>>> import numpy as np
>>> np.set_printoptions(suppress=True, linewidth=100)
>>> m1 = np.loadtxt("mat.csv", delimiter=",")
>>> print(m1)
[[  0.4   1.4   1.    1. ]
 [ -0.8  -0.4   0.3  -1.9]
 [ -1.   -1.3  -0.5  -0.9]
 [ -0.1  -2.3   0.4  -1.9]
 [  1.8   0.   -1.2  -2.1]
 [  0.2  -0.5   0.8   1.2]
 [  0.5  -1.   -0.7  -0.2]
 [ -0.6   0.8   0.8  -0.3]
 [-16.   10.  -20.  -27. ]
 [  2.   -0.8   1.7  -0.7]
 [ -2.4   1.9   0.3   0.7]
 [ -0.6   0.   -1.2   0.9]
 [  0.3  -1.4  -0.1   0.7]
 [  0.5  -2.1  -0.6  -0.8]
 [ -1.8   0.1  -0.3  -0.6]
 [ -0.6  -0.1  -1.5  -3.2]
 [  0.6   0.5   0.5  -0.7]
 [  1.6   1.4  -0.3   0.4]
 [ -0.4  -0.8   0.8  -1.1]
 [ -0.7  -0.9   0.6  -1.3]
 [ -0.1  -0.2  -0.4  -0.3]
 [ -0.3   0.8  -1.4   2.3]
 [ -0.5  -1.7   1.3   0.1]
 [ -1.9  -0.8   0.   -0.6]
 [  1.3  -0.3   1.5  -0.3]
 [  0.7   0.9   0.1  -0.5]
 [  0.6  -1.1  -1.1   1.7]
 [ -0.4   0.    1.5  -0.1]
 [ -2.1  -0.4  -0.2   0.1]]
>>> gram = np.cov(m1, rowvar=False)
>>> print(np.round(m1.std(axis=0), 1))
[3.1 2.1 3.8 5. ]
>>> dist = np.linalg.norm(m1[:, None] - m1[None], axis=-1)
>>> print(dist.shape)
(29, 29)
>>> vec = np.array([-5, -5, 1, 1])
>>> rhs = m1 @ vec
>>> print(np.round(np.linalg.lstsq(m1, rhs)[0], 1))
[-5. -5.  1.  1.]
>>> rng = np.random.default_rng(19422)
>>> rhs = rhs + 0.1 * rng.normal(size=29)
>>> print(rhs.round(1))
[ -6.8   4.5  10.1  10.5 -12.4   3.5   1.6  -0.6 -17.   -5.2   3.6   2.7   6.1   6.6   7.5  -1.2
  -5.8 -14.8   5.7   7.3   0.8  -1.6  12.4  12.9  -4.1  -8.5   3.    3.5  12.4]
>>> coef, *_ = np.linalg.lstsq(m1, rhs)
>>> print([round(float(np.linalg.norm(np.linalg.solve(m1.T @ m1 + lam * np.eye(4), m1.T @ rhs))), 2) for lam in (0, 1, 10, 100)])
[7.22, 6.99, 5.44, 1.74]
>>> print(np.round(np.linalg.norm(m1, axis=0), 1))
[17.  11.5 20.6 27.8]
>>> print(round(np.linalg.norm(m1[27] - m1[25]), 1))
2.0
>>> print(np.round(np.linalg.norm(m1, axis=1), 1))
[ 2.   2.1  1.9  3.   3.   1.5  1.3  1.3 38.5  2.8  3.2  1.6  1.6  2.4  1.9  3.6  1.2  2.2  1.6
  1.8  0.5  2.8  2.2  2.1  2.   1.2  2.4  1.6  2.1]
>>> print(round(float(np.linalg.norm(m1, "nuc")), 1))
56.0
>>> print(round(np.linalg.norm(m1[27], 1), 1), np.round(np.linalg.norm(m1[27], np.inf), 1))
2.0 1.5
>>> print(np.linalg.norm(m1, axis=1).argmax())
8
>>> print(np.round(np.linalg.norm(m1, 1), 1), np.round(np.linalg.norm(m1, np.inf), 1))
53.6 73.0
>>> other = np.array([[3, 3], [4, 0], [4, 0], [0, 4]])
>>> print(np.linalg.matrix_rank(m1 @ other))
2
>>> print(np.round(np.einsum("ij->j", m1), 1))
[-19.8   1.7 -17.9 -35.4]
>>> print(np.linalg.matrix_rank(np.vstack([m1, other.T])))
4
>>> feats = np.load("w.npy")
>>> print(feats)
[[ 21.3  -5.4 -13.2]
 [ 19.9 -13.6 -12.5]
 [-22.5  -1.6  17.8]
 [-11.4   2.4  18. ]
 [ -5.2  -4.    2.7]
 [ -3.9   5.9   2.2]
 [  9.9  -3.3  11. ]
 [ -2.2  -2.5  12.9]
 [ -9.9  13.5   0.2]
 [ -8.4   2.9  -1.2]
 [-10.2   4.9  -0.5]
 [ -5.    3.9   7.9]
 [  3.9  -3.6   5.6]
 [-17.9 -13.1  13.3]
 [  6.   13.9  -2.5]
 [-41.2  10.6  29. ]
 [ 10.4   0.   -8.3]
 [  9.   12.6  -2.1]
 [-13.6  15.9   1.1]
 [ -4.6  20.   -3.1]
 [-14.9   6.2   6.2]
 [ 36.2 -23.3 -13.8]
 [-27.1   8.4   3.5]
 [ 24.7 -11.2  -1. ]
 [-18.1  -2.3   5.9]]
>>> q, V = np.linalg.qr(feats[:, :2])[0], np.linalg.qr(feats[:, 2:])[0]
>>> s = np.linalg.svd(q.T @ V, compute_uv=False)
>>> print((s > 0.9).sum())
0
>>> print(s.round(1))
[0.8]
>>> print(np.round(np.degrees(np.arccos(s.clip(0, 1))), 1))
[38.5]
>>> J = np.load("m.npy")
>>> print(J)
[[ 0.1 -0.4 -0.1 -1.5]
 [ 2.4 -2.2  1.9  1.1]
 [ 0.5 -2.   2.9 -0.9]
 [ 0.4 -0.8 -0.5  0.6]]
>>> print(np.round(np.diff(J, axis=0), 1))
[[ 2.3 -1.8  2.   2.6]
 [-1.9  0.2  1.  -2. ]
 [-0.1  1.2 -3.4  1.5]]
>>> print(np.round(J - J[0], 1))
[[ 0.   0.   0.   0. ]
 [ 2.3 -1.8  2.   2.6]
 [ 0.4 -1.6  3.   0.6]
 [ 0.3 -0.4 -0.4  2.1]]
>>> print(np.abs(J).max())
2.9
>>> print(np.count_nonzero(J))
16
>>> print(np.round(np.linalg.svd(J, compute_uv=False), 1))
[5.  2.5 1.2 0.6]
>>> print(np.round(J.sum(axis=0), 1))
[ 3.4 -5.4  4.2 -0.7]
>>> P = np.triu(np.array([[2, 1, 0, 1], [-3, 1, -2, 1], [-3, -3, 2, -2], [1, -1, 2, -1]]), 1) + np.eye(4)
>>> other = P @ J @ np.linalg.inv(P)
>>> print(np.round(P @ J - J @ P, 1))
[[  2.8  -3.1   0.6   1.8]
 [ -0.6   0.8 -10.7   6. ]
 [ -0.8   1.1  -3.    6.1]
 [  0.   -0.4  -1.6  -0.6]]
>>> print(np.linalg.matrix_rank(other))
4
>>> print(np.round(np.trace(other), 1), np.trace(J))
1.4 1.4
>>> lab = rng.permutation(4)
>>> print(lab)
[2 1 3 0]
>>> other = J[lab][:, lab]
>>> print(np.round(np.sort(np.abs(np.linalg.eigvals(other))), 1))
[0.8 2.1 2.1 2.6]
>>> other = np.array([[2, 1, 2], [2, 2, 2]])
>>> C = np.kron(other, J)
>>> print(C.shape)
(8, 12)
>>> Xs = (m1 - m1.mean(axis=0)) / m1.std(axis=0)
>>> print(np.argwhere(np.abs(Xs) > 2))
[[8 0]
 [8 1]
 [8 2]
 [8 3]]
>>> coef = np.linalg.lstsq(np.delete(Xs, 3, axis=1), Xs[:, 3])[0]
>>> print(np.abs(coef).argmax())
2
>>> print(coef.round(1) + 0)
[0.3 0.  0.7]
>>> mat = np.diag(np.array([1, -3, 5, -2, -1])) + 3 * np.eye(5, k=1) + 3 * np.eye(5, k=-1)
>>> print(mat)
[[ 1.  3.  0.  0.  0.]
 [ 3. -3.  3.  0.  0.]
 [ 0.  3.  5.  3.  0.]
 [ 0.  0.  3. -2.  3.]
 [ 0.  0.  0.  3. -1.]]
>>> lab = rng.permutation(5)
>>> other = mat[:, lab] * rng.choice([-1, 1], 5)
>>> print(other)
[[-0. -3.  0.  1. -0.]
 [-0.  3.  0.  3. -3.]
 [-3. -3.  0.  0. -5.]
 [ 2. -0.  3.  0. -3.]
 [-3. -0. -1.  0. -0.]]
>>> U, _, Vt = np.linalg.svd(mat.T @ other)
>>> print(np.round(np.linalg.lstsq(mat, other)[0], 1) + 0)
[[ 0.  0.  0.  1.  0.]
 [ 0. -1.  0.  0.  0.]
 [ 0.  0.  0.  0. -1.]
 [-1.  0.  0.  0.  0.]
 [ 0.  0.  1.  0.  0.]]
>>> other = J / np.sqrt((J ** 2).mean(axis=1, keepdims=True))
>>> print(np.round(np.linalg.norm(other, axis=1), 1))
[2. 2. 2. 2.]
>>> print(other[1].round(1))
[ 1.2 -1.1  1.   0.6]
>>> print(np.round(J - J.mean(axis=1, keepdims=True), 1))
[[ 0.6  0.1  0.4 -1. ]
 [ 1.6 -3.   1.1  0.3]
 [ 0.4 -2.1  2.8 -1. ]
 [ 0.5 -0.7 -0.4  0.7]]
>>> vec = np.array([3, 1, 3, 1, 2])
>>> h = np.maximum(mat @ vec, 0)
>>> print(np.maximum(mat @ vec, 0) - np.maximum(-mat @ vec, 0))
[ 6. 15. 21. 13.  1.]
>>> print(mat * (h > 1e-9)[:, None])
[[ 1.  3.  0.  0.  0.]
 [ 3. -3.  3.  0.  0.]
 [ 0.  3.  5.  3.  0.]
 [ 0.  0.  3. -2.  3.]
 [ 0.  0.  0.  3. -1.]]
>>> print(np.maximum(mat @ (3 * vec), 0))
[18. 45. 63. 39.  3.]
>>> print(mat.T @ h)
[ 51.  36. 189.  40.  38.]
>>> other = np.array([[7, 7], [6, 8], [8, 5]])
>>> A = np.kron(np.eye(3, dtype=int), other)
>>> print(A)
[[7 7 0 0 0 0]
 [6 8 0 0 0 0]
 [8 5 0 0 0 0]
 [0 0 7 7 0 0]
 [0 0 6 8 0 0]
 [0 0 8 5 0 0]
 [0 0 0 0 7 7]
 [0 0 0 0 6 8]
 [0 0 0 0 8 5]]
>>> print(np.linalg.norm(A, axis=1).argmax())
1
>>> print(np.round(np.linalg.norm(A, axis=1), 1))
[ 9.9 10.   9.4  9.9 10.   9.4  9.9 10.   9.4]
>>> print(round(np.linalg.norm(A, 1), 1), round(float(np.linalg.norm(A, np.inf)), 1))
21.0 14.0
>>> r0, r1 = A[3], A[4]
>>> print(r0 @ r0)
98
>>> p = (r0 @ r1) / (r0 @ r0) * r0
>>> print(p)
[0. 0. 7. 7. 0. 0.]
>>> print(np.linalg.matrix_rank(np.outer(r0, r1)))
1
>>> print(r1 - p)
[ 0.  0. -1.  1.  0.  0.]
>>> X = np.load("run1.npy")
>>> print(X)
[[-11.5   6.8  14.9]
 [ 13.9  10.7   9.6]
 [ 10.4 -15.1  -7.9]
 [ 19.   -2.1  -6. ]
 [ -4.   -1.7 -19.5]
 [ 11.6   4.3 -15.7]
 [ 15.1  -0.8  13.1]
 [  6.8 -16.4  -9.2]
 [ -9.7  10.3 -14.1]
 [  6.4 -18.6  -3.8]
 [  0.6  19.9   2.3]
 [-14.3  -0.1  14. ]
 [ -4.3 -11.8 -15.6]
 [  8.1 -13.5 -12.3]
 [  7.   17.   -7.8]
 [  4.  -19.3  -3.3]
 [ 19.6  -1.   -3.6]
 [-14.8  13.2  -2.7]
 [  6.8  10.1 -15.9]
 [ 11.8 -15.6  -4.1]]
>>> W1 = np.array([[-1, -1, 3, 2], [-2, -1, 2, -3], [-3, 2, 0, -2]])
>>> coef = np.array([-1, -1, -3, 0])
>>> hid = np.maximum(X @ W1 + coef, 0)
>>> print((hid > 0).astype(int))
[[0 1 0 0]
 [0 0 1 0]
 [1 0 0 1]
 [1 0 1 1]
 [1 0 0 1]
 [1 0 1 1]
 [0 1 1 1]
 [1 0 0 1]
 [1 0 0 0]
 [1 1 0 1]
 [0 0 1 0]
 [0 1 0 0]
 [1 0 0 1]
 [1 0 0 1]
 [0 0 1 0]
 [1 1 0 1]
 [0 0 1 1]
 [0 0 0 0]
 [1 0 1 1]
 [1 0 1 1]]
>>> print(np.linalg.matrix_rank(hid))
4
>>> C = np.array([[2, 1], [1, 2], [0, -1], [1, 2]])
>>> print((hid @ C).round(6).argmax(axis=1))
[1 0 1 1 0 0 0 1 0 1 0 1 0 1 0 1 0 0 0 1]
>>> print(W1 @ C)
[[ -1  -2]
 [ -8 -12]
 [ -6  -3]]
>>> W0 = np.load("x.npy")
>>> print(W0)
[[-2 -5 -3]
 [ 2 -1  1]
 [ 3  0  2]
 [ 2 -1  1]]
>>> ang = np.radians(36)
>>> R = np.eye(3)
>>> R[1, 1] = R[2, 2] = np.cos(ang)
>>> R[1, 2], R[2, 1] = -np.sin(ang), np.sin(ang)
>>> print(R.round(1))
[[ 1.   0.   0. ]
 [ 0.   0.8 -0.6]
 [ 0.   0.6  0.8]]
>>> other = W0 @ R.T
>>> print(np.round(np.linalg.svd(W0, compute_uv=False), 1) + 0, np.round(np.linalg.svd(other, compute_uv=False), 1) + 0)
[6.7 4.3 0. ] [6.7 4.3 0. ]
>>> print(np.allclose(W0 @ W0.T, other @ other.T))
True
>>> print(np.allclose(np.linalg.norm(W0, axis=1), np.linalg.norm(other, axis=1)))
True
>>> print(np.round(np.abs(other - W0).max(axis=0), 1))
[0.  2.7 2.4]
>>> print((np.linalg.matrix_power((R != 0) + (R.T != 0) + np.eye(3), 3) > 0).astype(int))
[[1 0 0]
 [0 1 1]
 [0 1 1]]
>>> print((R != 0).astype(int))
[[1 0 0]
 [0 1 1]
 [0 1 1]]
>>> print(np.round(np.linalg.det(R), 1))
1.0
>>> F = np.load("out15.npy")
>>> print(F)
[[-2  0  0]
 [ 5 -1  0]
 [ 1 -5  1]]
>>> vec = np.array([1, 2, 2])
>>> rhs = F @ vec
>>> print(rhs)
[-2  3 -7]
>>> print(np.round(np.linalg.solve(F.T, F[1]), 1))
[-0.  1.  0.]
>>> print(np.round(np.linalg.solve(F, -3 * rhs), 1))
[-3. -6. -6.]
>>> print(np.round(np.linalg.solve(F, rhs + F[:, 1]), 1))
[1. 3. 2.]
